$ ipython --no-banner

In [1]: import numpy as np

In [2]: from numpy import linalg as LA

In [3]: np.set_printoptions(precision=2, suppress=True, linewidth=120, floatmode="fixed")

In [4]: data = np.loadtxt("data.csv", delimiter=",")

In [5]: data
Out[5]: 
array([[ 1.00, -2.00,  0.00, -1.00,  2.00, -1.00, -1.00,  2.00, -1.00,  0.00,  0.00,  1.00,  0.00,  0.00],
       [-2.00,  0.00,  2.00,  1.00, -2.00,  2.00, -1.00, -1.00, -2.00,  0.00, -2.00, -1.00,  1.00,  1.00],
       [-2.00,  2.00,  1.00,  2.00,  1.00,  1.00,  2.00,  1.00, -1.00,  0.00,  1.00,  2.00,  2.00,  0.00],
       [ 0.00, -2.00,  2.00,  1.00,  0.00, -1.00,  0.00, -1.00, -1.00, -2.00,  2.00,  1.00,  0.00,  0.00],
       [ 0.00,  1.00,  2.00, -1.00, -1.00,  0.00,  1.00, -1.00, -2.00,  1.00,  0.00,  2.00, -1.00, -2.00],
       [ 2.00, -1.00, -2.00, -2.00, -2.00,  0.00, -2.00, -2.00, -1.00,  1.00,  1.00,  2.00,  0.00,  2.00],
       [ 1.00, -1.00,  2.00, -1.00,  1.00, -2.00,  2.00,  2.00,  0.00,  0.00,  0.00,  1.00, -1.00, -1.00],
       [-1.00,  1.00,  0.00, -1.00,  0.00,  0.00,  0.00,  2.00,  2.00,  1.00,  0.00,  1.00,  2.00, -2.00],
       [-1.00,  1.00, -2.00, -2.00, -1.00, -1.00,  1.00,  1.00, -2.00, -2.00,  0.00, -1.00,  0.00, -2.00],
       [ 2.00, -1.00,  0.00, -2.00, -2.00,  1.00,  0.00,  2.00,  1.00, -1.00, -1.00, -2.00,  1.00, -1.00],
       [-2.00,  2.00, -1.00,  1.00, -2.00,  2.00, -2.00, -2.00, -2.00,  1.00,  2.00,  1.00,  2.00, -2.00],
       [-1.00,  2.00,  1.00, -2.00,  2.00,  2.00,  0.00,  2.00,  1.00,  0.00,  0.00,  0.00, -1.00,  1.00],
       [ 0.00,  0.00, -2.00, -1.00, -2.00,  0.00, -1.00, -1.00,  0.00,  0.00, -2.00,  0.00,  0.00, -1.00]])

In [6]: LA.norm(data, axis=0)
Out[6]: array([5.00, 5.10, 5.57, 5.29, 5.66, 4.58, 4.58, 5.83, 5.10, 3.61, 4.36, 4.80, 4.12, 5.00])

In [7]: round(float(LA.norm(data, 2)), 2)
Out[7]: 9.06

In [8]: round(float(LA.norm(data, 1)), 2), round(float(LA.norm(data, np.inf)), 2)
Out[8]: (20.0, 24.0)

In [9]: data[4] @ data[5]
Out[9]: np.float64(2.0)

In [10]: J = np.loadtxt("arr.csv", delimiter=",")

In [11]: J
Out[11]: 
array([[  1.00,  -3.00,   3.00,  -1.00,   1.00,  -2.00,  -2.00],
       [  3.00,  -1.00,   2.00,   2.00,   3.00,  -5.00,   0.00],
       [  1.00,   0.00,  -1.00,   0.00,   1.00,  -4.00,  -3.00],
       [  1.00,   0.00,   1.00,  -1.00,   1.00,  -4.00,   0.00],
       [  2.00,   3.00,   4.00,   0.00,   2.00,  -2.00,  -1.00],
       [  1.00,   1.00,   4.00,  -2.00,   1.00,  -3.00,   1.00],
       [  2.00,   3.00,   6.00,  -2.00,   2.00,  -1.00,  -2.00],
       [  2.00,   0.00,   4.00,   1.00,   1.00,  -4.00,  -2.00],
       [  2.00,   2.00,   4.00,   1.00,   2.00,  -7.00,  -4.00],
       [ -1.00,   0.00,   6.00,   2.00,   0.00,  -4.00,  -1.00],
       [  1.00,  -3.00,   9.00,   4.00,  -2.00,  -4.00,   0.00],
       [  3.00,  -6.00,  10.00,   3.00,  -5.00,  -3.00,   2.00],
       [  1.00,  -6.00,   7.00,   2.00,  -6.00,  -2.00,   0.00],
       [  0.00,  -9.00,   5.00,   0.00,  -6.00,  -4.00,  -1.00],
       [  1.00, -12.00,   2.00,  -3.00,  -5.00,  -2.00,   2.00],
       [  4.00, -15.00,   1.00,   0.00,  -7.00,  -5.00,   0.00],
       [  4.00, -18.00,   4.00,   2.00, -10.00,  -5.00,  -2.00],
       [  3.00, -20.00,   6.00,   4.00, -11.00,  -8.00,  -5.00],
       [  3.00, -22.00,   8.00,   2.00,  -9.00, -10.00,  -4.00],
       [  4.00, -19.00,   6.00,   5.00,  -8.00, -13.00,  -7.00],
       [  2.00, -22.00,   7.00,   3.00,  -7.00, -12.00,  -4.00],
       [  2.00, -21.00,   4.00,   0.00,  -6.00, -11.00,  -1.00],
       [  4.00, -23.00,   3.00,   0.00,  -4.00, -14.00,  -1.00],
       [  4.00, -26.00,   2.00,   2.00,  -1.00, -14.00,   1.00],
       [  6.00, -24.00,   1.00,   0.00,   2.00, -11.00,   0.00],
       [  9.00, -23.00,   2.00,  -3.00,   1.00,  -8.00,   0.00],
       [ 11.00, -24.00,   2.00,  -1.00,   2.00,  -7.00,   3.00],
       [ 14.00, -24.00,   1.00,   0.00,   2.00,  -9.00,   1.00],
       [ 11.00, -26.00,  -1.00,  -2.00,   2.00,  -8.00,   2.00],
       [ 11.00, -29.00,   0.00,   0.00,   3.00, -11.00,  -1.00],
       [ 13.00, -31.00,  -3.00,   1.00,   0.00, -11.00,  -2.00],
       [ 11.00, -31.00,  -3.00,   1.00,  -1.00, -11.00,  -4.00],
       [  9.00, -34.00,  -6.00,   4.00,   2.00, -10.00,  -4.00],
       [ 11.00, -36.00,  -6.00,   1.00,   1.00, -12.00,  -1.00],
       [ 13.00, -34.00,  -7.00,   4.00,  -1.00, -10.00,   1.00],
       [ 14.00, -35.00, -10.00,   1.00,  -1.00,  -7.00,  -1.00],
       [ 15.00, -36.00,  -7.00,  -2.00,  -2.00,  -5.00,  -2.00],
       [ 15.00, -37.00, -10.00,  -1.00,   0.00,  -6.00,  -2.00],
       [ 12.00, -38.00,  -8.00,  -1.00,   0.00,  -5.00,  -1.00],
       [ 12.00, -37.00,  -7.00,  -2.00,   0.00,  -3.00,  -2.00]])

In [12]: Ac = J - J.mean(axis=0)

In [13]: left, s, Vt = LA.svd(Ac, full_matrices=False)

In [14]: round(float((s ** 2).sum() ** 2 / (s ** 4).sum()), 2)
Out[14]: 1.48

In [15]: Vt[0] * np.sign(Vt[0, np.abs(Vt[0]).argmax()])
Out[15]: array([-0.30,  0.91,  0.27,  0.01, -0.01,  0.14,  0.01])

In [16]: LA.matrix_rank(Ac)
Out[16]: np.int64(7)

In [17]: np.searchsorted(np.cumsum(s ** 2) / (s ** 2).sum(), 0.9) + 1
Out[17]: np.int64(2)

In [18]: s
Out[18]: array([94.95, 33.83, 19.89, 15.38, 11.61,  9.35,  7.84])

In [19]: s ** 2 / (s ** 2).sum()
Out[19]: array([0.81, 0.10, 0.04, 0.02, 0.01, 0.01, 0.01])

In [20]: (np.sign(left[:, 0]) == np.sign(left[0, 0])).astype(int)
Out[20]: 
array([1, 1, 1, 1, 1, 1, 1, 1, 1, 1, 1, 1, 1, 1, 1, 1, 1, 1, 0, 1, 0, 0, 0, 0, 0, 0, 0, 0, 0, 0, 0, 0, 0, 0, 0, 0, 0,
       0, 0, 0])
